% ipython --no-banner

In [1]: import numpy as np

In [2]: from numpy import linalg as LA

In [3]: np.set_printoptions(suppress=True, linewidth=160)

In [4]: W0 = np.load("data.npy")

In [5]: print(W0)
[[ 0  0  0 -2 -2 -2  2]
 [ 0  0  0  1  2  3  2]
 [ 0  0  0  0  3 -2  3]
 [ 0  0  0  0 -3 -3 -1]
 [ 0  0  0  0  0  2 -3]
 [ 0  0  0  0  0  0  0]
 [ 0  0  0  0  0  0  0]]

In [6]: # columns 0 and 1 are equal

In [7]: print(np.round(LA.norm(W0, 2) / LA.norm(W0), 1))
0.7

In [8]: print(np.argsort(-LA.norm(W0, axis=0).round(6), kind="stable")[:3])
[5 6 4]

In [9]: print([round(float(x), 1) for x in LA.svd(W0, compute_uv=False)[:3]])
[6.6, 6.0, 2.5]

In [10]: print(np.round(LA.det(W0), 1))
0.0

In [11]: print(np.allclose(W0 @ W0.T, W0.T @ W0))
False

In [12]: print(np.round(np.sort(np.abs(LA.eigvals(W0))), 1))
[0. 0. 0. 0. 0. 0. 0.]

In [13]: print((W0 - W0.T) / 2)
[[ 0.   0.   0.  -1.  -1.  -1.   1. ]
 [ 0.   0.   0.   0.5  1.   1.5  1. ]
 [ 0.   0.   0.   0.   1.5 -1.   1.5]
 [ 1.  -0.5  0.   0.  -1.5 -1.5 -0.5]
 [ 1.  -1.  -1.5  1.5  0.   1.  -1.5]
 [ 1.  -1.5  1.   1.5 -1.   0.   0. ]
 [-1.  -1.  -1.5  0.5  1.5  0.   0. ]]

In [14]: print(round(np.abs(LA.eigvals(W0)).max(), 1))
0.0

In [15]: mat = np.load("test1.npy")

In [16]: print(mat)
[[0 1 0 0 0 0]
 [1 0 1 0 1 0]
 [0 1 0 1 1 0]
 [0 0 1 0 0 1]
 [0 1 1 0 0 0]
 [0 0 0 1 0 0]]

In [17]: vec = np.array([-6, 7, -4, -8, 8, -1])

In [18]: print(LA.norm(mat @ vec) <= LA.norm(mat, 2) * LA.norm(vec) + 1e-9)
True

In [19]: print(mat @ (2 * vec))
[ 14  -4  14 -10   6 -16]

In [20]: print(mat @ np.ones(6))
[1. 3. 3. 2. 2. 1.]

In [21]: print((mat * vec).sum(axis=1))
[ 7 -2  7 -5  3 -8]

In [22]: print(np.sign((mat @ vec).round(6)))
[ 1 -1  1 -1  1 -1]

In [23]: print((mat @ vec).argmax())
0

In [24]: print(mat @ vec)
[ 7 -2  7 -5  3 -8]

In [25]: print(np.einsum("ij,j->i", mat, vec))
[ 7 -2  7 -5  3 -8]

In [26]: sigma = 20 * 0.7 ** np.arange(5)

In [27]: rng = np.random.default_rng(905)

In [28]: A = rng.normal(size=(12, 5)) * rng.permutation(sigma)

In [29]: print(A.round(1))
[[-17.8   3.3   1.2   1.9  -0.7]
 [  5.8  -5.4   9.1  10.5 -43.5]
 [ -6.   -0.7   4.3  -8.3 -13.2]
 [ -7.8   4.5  -1.9  -1.1  -0.9]
 [ -6.8   9.1  -4.9  -8.  -10.7]
 [-11.   -4.6  -1.5 -10.1 -28.4]
 [ 23.5   2.7  -2.   -2.6  12.8]
 [  8.9  -1.6  -7.1  -6.7   8.6]
 [ 22.4  -1.3  -3.9   5.4  -4.2]
 [ 27.6  -0.9  12.5   3.9 -28.7]
 [ 33.6   4.5  -6.3  -1.4 -22. ]
 [-18.   -4.3  -6.8   5.5 -29.5]]

In [30]: idx = rng.permutation(6)

In [31]: print(idx)
[3 5 2 0 4 1]

In [32]: B = mat[idx][:, idx]

In [33]: print(np.allclose(B, mat))
False

In [34]: print(B)
[[0 1 1 0 0 0]
 [1 0 0 0 0 0]
 [1 0 0 0 1 1]
 [0 0 0 0 0 1]
 [0 0 1 0 0 1]
 [0 0 1 1 1 0]]

In [35]: print(np.round(LA.det(B), 1), round(LA.det(mat[idx]), 1))
-1.0 -1.0

In [36]: print(np.round(np.sort(np.abs(LA.eigvals(B))), 1))
[0.3 0.6 1.1 1.4 1.7 2.3]

In [37]: D = LA.norm(A[:, None] - A[None], axis=-1)

In [38]: print(D[:5, :5].round(1))
[[ 0.  51.1 20.6 11.  19.7]
 [51.1  0.  38.2 48.5 44.6]
 [20.6 38.2  0.  16.4 13.7]
 [11.  48.5 16.4  0.  13.2]
 [19.7 44.6 13.7 13.2  0. ]]

In [39]: print(np.round(LA.norm(A, axis=1), 1))
[18.3 46.4 17.2  9.3 18.2 32.5 27.1 15.8 23.8 41.9 40.9 35.9]

In [40]: print((D + 1e9 * np.eye(12)).round(6).argmin(axis=1))
[ 3  9  4  0  3  2  7  6  6 10  9  5]

In [41]: print(D[9].round(6).argsort(kind="stable")[:4])
[ 9 10  1  8]

In [42]: vec = np.array([0, 0, 0, 2, 0])

In [43]: target = A @ vec

In [44]: print(np.round(LA.solve(A.T @ A, A.T @ target), 1) + 0)
[0. 0. 0. 2. 0.]

In [45]: target = target + 0.1 * rng.normal(size=12)

In [46]: print(target.round(1))
[  3.6  20.9 -16.6  -2.3 -16.  -20.3  -5.1 -13.6  10.9   7.7  -2.9  11.1]

In [47]: beta, *_ = LA.lstsq(A, target)

In [48]: print(np.round(LA.norm(target - A @ beta), 1))
0.3

In [49]: C2 = np.cov(A, rowvar=False)

In [50]: print(C2.shape)
(5, 5)

In [51]: print(np.argsort(-A.std(axis=0).round(6), kind="stable"))
[0 4 3 2 1]

In [52]: print(round(float(np.corrcoef(A[:, 0], A[:, 1])[0, 1]), 1))
0.1

In [53]: print(np.round(np.polyfit(A[:, 0], A[:, 1], 1), 1) + 0)
[0.  0.4]

In [54]: print(np.round(A.std(axis=0), 1))
[17.6  4.2  6.   6.2 16.5]

In [55]: B = np.c_[A[:, :2] @ np.array([[-4, 3], [1, 3]]), np.array([-7, -8, 5, -5, -7, 3, 1, 3, 9, -7, 1, 9])]

In [56]: print(B.round(1))
[[  74.7  -43.6   -7. ]
 [ -28.6    1.1   -8. ]
 [  23.2  -20.1    5. ]
 [  35.6   -9.7   -5. ]
 [  36.5    6.8   -7. ]
 [  39.5  -47.     3. ]
 [ -91.4   78.6    1. ]
 [ -37.    21.9    3. ]
 [ -90.8   63.1    9. ]
 [-111.4   80.3   -7. ]
 [-130.   114.3    1. ]
 [  67.6  -66.8    9. ]]

In [57]: print(np.round(LA.norm(B - A @ LA.lstsq(A, B)[0], axis=0), 1) + 0)
[ 0.   0.  11.7]

In [58]: print(LA.matrix_rank(B))
3

In [59]: print(np.round(LA.lstsq(A, B[:, 0])[0], 1) + 0)
[-4.  1.  0.  0.  0.]

In [60]: print(LA.matrix_rank(np.c_[A, B]))
6

In [61]: m1 = np.load("case17.npy")

In [62]: print(m1)
[[ 3  4  5]
 [ 6  7  8]
 [ 9 10 11]
 [12 13 14]
 [15 16 17]
 [18 19 20]]

In [63]: print([round(float(x), 1) for x in LA.svd(m1, compute_uv=False)[:3]])
[53.5, 1.4, 0.0]

In [64]: print(round(float(LA.norm(m1, 2) / LA.norm(m1)), 1))
1.0

In [65]: print(LA.matrix_rank(m1, rtol=0.1))
1

In [66]: rk = LA.matrix_rank(m1)

In [67]: print(rk)
2

In [68]: N = LA.svd(m1)[2][rk:].T

In [69]: print([int(LA.matrix_rank(np.delete(m1, i, axis=0))) for i in range(6)])
[2, 2, 2, 2, 2, 2]

In [70]: print(N.shape)
(3, 1)

In [71]: print([int(LA.matrix_rank(m1[:, :j + 1])) for j in range(3)])
[1, 2, 2]

In [72]: data = np.loadtxt("m.csv", delimiter=",")

In [73]: print(data)
[[18.3 18.7 29.2]
 [19.1 21.1 28.4]
 [20.9 19.2 29.5]
 [20.7 19.3 31.4]
 [21.7 18.  30.2]
 [18.8 20.1 31.1]
 [19.9 20.  30.3]
 [19.7 20.6 29.2]
 [19.6 20.  31.7]
 [20.5 19.7 29.8]
 [18.8 19.2 29.2]
 [20.5 20.4 29.6]
 [20.8 19.2 30.5]
 [18.9 21.2 31.9]
 [19.5 22.5 30.6]
 [19.6 19.  31. ]
 [21.6 18.4 29.9]
 [20.4 20.8 31.4]
 [21.3 18.3 31.5]
 [21.6 18.9 30.8]
 [19.5 20.6 30.3]
 [21.3 20.5 31.4]
 [20.6 20.9 29.7]
 [19.  20.2 27.9]
 [21.4 19.2 29.7]
 [21.5 20.9 29.5]]

In [74]: U, sigma, Vt = LA.svd(data)

In [75]: print(np.argmax(sigma[:-1] / (sigma[1:] + 1e-6)) + 1)
1

In [76]: B = U[:, :1] @ np.diag(sigma[:1]) @ Vt[:1]

In [77]: print(LA.matrix_rank(B))
1

In [78]: print(round(np.abs(data - B).max(), 1))
2.1

In [79]: print(LA.matrix_rank(data, rtol=0.05))
1

In [80]: cen = data - data.mean(axis=0)

In [81]: U, sigma, Vt = LA.svd(cen, full_matrices=False)

In [82]: print(np.round(sigma ** 2 / (sigma ** 2).sum(), 1))
[0.5 0.3 0.2]

In [83]: print((np.sign(U[:, 0]) == np.sign(U[0, 0])).astype(int))
[1 1 0 0 0 1 1 1 1 0 1 1 0 1 1 0 0 1 0 0 1 0 1 1 0 1]

In [84]: print(np.round(cen.mean(axis=0), 1) + 0)
[0. 0. 0.]

In [85]: print(sigma.round(1))
[6.3 5.2 4.1]

In [86]: print(np.searchsorted(np.cumsum(sigma ** 2) / (sigma ** 2).sum(), 0.9) + 1)
3

In [87]: print(np.abs(U[:, 0]).argmax())
4
